In [1]: import numpy as np

In [2]: np.set_printoptions(precision=1, suppress=True, linewidth=160, floatmode="fixed")

In [3]: def rd(a):
   ...:     return np.round(a, 1) + 0
   ...: 

In [4]: A = np.load("dump.npy")

In [5]: A
Out[5]: 
array([[ 0.0,  1.0,  0.0,  0.0],
       [-1.0, -2.0,  0.0,  0.0],
       [ 0.0,  0.0,  3.0,  3.0],
       [ 0.0,  0.0,  1.0,  0.0]])

In [6]: # 2 groups of indices that never mix

In [7]: rd(np.linalg.det(A[::-1]))
Out[7]: np.float64(-3.0)

In [8]: rd(np.linalg.eigvals(A))
Out[8]: array([-1.0, -1.0,  3.8, -0.8])

In [9]: np.kron(np.eye(2, dtype=int), A)
Out[9]: 
array([[ 0.0,  1.0,  0.0,  0.0,  0.0,  0.0,  0.0,  0.0],
       [-1.0, -2.0,  0.0,  0.0, -0.0, -0.0,  0.0,  0.0],
       [ 0.0,  0.0,  3.0,  3.0,  0.0,  0.0,  0.0,  0.0],
       [ 0.0,  0.0,  1.0,  0.0,  0.0,  0.0,  0.0,  0.0],
       [ 0.0,  0.0,  0.0,  0.0,  0.0,  1.0,  0.0,  0.0],
       [-0.0, -0.0,  0.0,  0.0, -1.0, -2.0,  0.0,  0.0],
       [ 0.0,  0.0,  0.0,  0.0,  0.0,  0.0,  3.0,  3.0],
       [ 0.0,  0.0,  0.0,  0.0,  0.0,  0.0,  1.0,  0.0]])

In [10]: rd(np.linalg.det(A.T))
Out[10]: np.float64(-3.0)

In [11]: mat = np.load("a.npy")

In [12]: mat
Out[12]: 
array([[-0.5,  0.7,  4.9],
       [ 2.9,  2.8, -3.0],
       [-4.5,  1.2,  1.9],
       [ 3.2,  0.6, -3.8],
       [ 0.0,  2.8, -4.2],
       [-5.0,  0.1,  0.2],
       [ 3.1, -2.0,  3.4],
       [-0.7,  1.0,  4.9],
       [-3.1,  0.0,  3.9],
       [-0.1,  4.7,  1.8],
       [ 1.2, -0.5,  4.8]])

In [13]: M2 = mat / np.linalg.norm(mat, axis=1, keepdims=True)

In [14]: C2 = M2 @ M2.T

In [15]: rd(C2[0])
Out[15]: array([ 1.0, -0.6,  0.5, -0.8, -0.7,  0.1,  0.5,  1.0,  0.8,  0.5,  0.9])

In [16]: rd(np.degrees(np.arccos(np.clip(C2[0, 9], -1, 1))))
Out[16]: np.float64(61.0)

In [17]: rd(np.linalg.norm(M2, axis=1))
Out[17]: array([1.0, 1.0, 1.0, 1.0, 1.0, 1.0, 1.0, 1.0, 1.0, 1.0, 1.0])

In [18]: (C2 - 2 * np.eye(11)).round(6).argmax(axis=1)
Out[18]: array([ 7,  3,  5,  1,  1,  2, 10,  0,  2,  7,  0])

In [19]: (np.abs(C2) > 0.9).astype(int)
Out[19]: 
array([[1, 0, 0, 0, 0, 0, 0, 1, 0, 0, 1],
       [0, 1, 0, 0, 0, 0, 0, 0, 0, 0, 0],
       [0, 0, 1, 0, 0, 1, 0, 0, 0, 0, 0],
       [0, 0, 0, 1, 0, 0, 0, 0, 1, 0, 0],
       [0, 0, 0, 0, 1, 0, 0, 0, 0, 0, 0],
       [0, 0, 1, 0, 0, 1, 0, 0, 0, 0, 0],
       [0, 0, 0, 0, 0, 0, 1, 0, 0, 0, 0],
       [1, 0, 0, 0, 0, 0, 0, 1, 0, 0, 0],
       [0, 0, 0, 1, 0, 0, 0, 0, 1, 0, 0],
       [0, 0, 0, 0, 0, 0, 0, 0, 0, 1, 0],
       [1, 0, 0, 0, 0, 0, 0, 0, 0, 0, 1]])

In [20]: P = mat @ np.linalg.solve(mat.T @ mat, mat.T)

In [21]: rd(np.linalg.eigvalsh(P))
Out[21]: array([0.0, 0.0, 0.0, 0.0, 0.0, 0.0, 0.0, 0.0, 1.0, 1.0, 1.0])

In [22]: rd(P)
Out[22]: 
array([[ 0.2,  0.0,  0.1, -0.1, -0.1,  0.0,  0.1,  0.2,  0.1,  0.2,  0.2],
       [ 0.0,  0.3, -0.1,  0.2,  0.2, -0.2,  0.0,  0.0, -0.1,  0.3,  0.0],
       [ 0.1, -0.1,  0.3, -0.2,  0.0,  0.3, -0.2,  0.1,  0.2,  0.1, -0.1],
       [-0.1,  0.2, -0.2,  0.2,  0.1, -0.2,  0.0, -0.1, -0.2,  0.0, -0.1],
       [-0.1,  0.2,  0.0,  0.1,  0.3,  0.0, -0.2, -0.1, -0.1,  0.2, -0.2],
       [ 0.0, -0.2,  0.3, -0.2,  0.0,  0.3, -0.2,  0.0,  0.1, -0.1, -0.1],
       [ 0.1,  0.0, -0.2,  0.0, -0.2, -0.2,  0.3,  0.1,  0.0, -0.1,  0.2],
       [ 0.2,  0.0,  0.1, -0.1, -0.1,  0.0,  0.1,  0.2,  0.1,  0.2,  0.2],
       [ 0.1, -0.1,  0.2, -0.2, -0.1,  0.1,  0.0,  0.1,  0.2,  0.1,  0.1],
       [ 0.2,  0.3,  0.1,  0.0,  0.2, -0.1, -0.1,  0.2,  0.1,  0.6,  0.1],
       [ 0.2,  0.0, -0.1, -0.1, -0.2, -0.1,  0.2,  0.2,  0.1,  0.1,  0.2]])

In [23]: rd(P @ mat[:, 1])
Out[23]: array([ 0.7,  2.8,  1.2,  0.6,  2.8,  0.1, -2.0,  1.0,  0.0,  4.7, -0.5])

In [24]: cen = mat - mat.mean(axis=0)

In [25]: U, sig, vt = np.linalg.svd(cen, full_matrices=False)

In [26]: rd(np.abs(vt[-1]))
Out[26]: array([0.1, 0.9, 0.3])

In [27]: np.searchsorted(np.cumsum(sig ** 2) / (sig ** 2).sum(), 0.9) + 1
Out[27]: np.int64(3)

In [28]: rd((sig ** 2).sum() ** 2 / (sig ** 4).sum())
Out[28]: np.float64(2.2)

In [29]: rd(cen.mean(axis=0))
Out[29]: array([0.0, 0.0, 0.0])

In [30]: np.linalg.matrix_rank(cen)
Out[30]: np.int64(3)

In [31]: rd(sig)
Out[31]: array([12.0,  8.6,  5.0])

In [32]: (np.sign(U[:, 0]) == np.sign(U[0, 0])).astype(int)
Out[32]: array([1, 0, 1, 0, 0, 1, 1, 1, 1, 0, 1])

In [33]: Q, _ = np.linalg.qr(np.array([[-0.9, -1.4, 0.2, 1.9],
    ...:     [0.7, -0.2, -0.5, -1.3],
    ...:     [-0.4, -0.3, -1.6, -0.8],
    ...:     [-1.0, -0.6, 1.4, -0.7]]))

In [34]: vals = np.array([-3, -1, 1, -3])

In [35]: X = Q @ np.diag(vals) @ Q.T

In [36]: rd(X)
Out[36]: 
array([[-2.0,  1.0,  0.0, -0.2],
       [ 1.0, -2.0, -0.3, -0.1],
       [ 0.0, -0.3,  0.3, -1.5],
       [-0.2, -0.1, -1.5, -2.3]])

In [37]: # symmetric

In [38]: Q, r_ = np.linalg.qr(X)

In [39]: rd(Q)
Out[39]: 
array([[-0.9, -0.4, -0.1, -0.1],
       [ 0.4, -0.9, -0.1, -0.2],
       [ 0.0, -0.2, -0.3,  0.9],
       [-0.1, -0.2,  1.0,  0.2]])

In [40]: np.trace(Q @ Q.T)
Out[40]: np.float64(4.0)

In [41]: np.allclose(r_.T @ r_, X.T @ X)
Out[41]: True

In [42]: Q.shape, r_.shape
Out[42]: ((4, 4), (4, 4))

In [43]: rd(abs(r_[0, 0])), rd(np.linalg.norm(X[:, 0]))
Out[43]: (np.float64(2.3), np.float64(2.3))
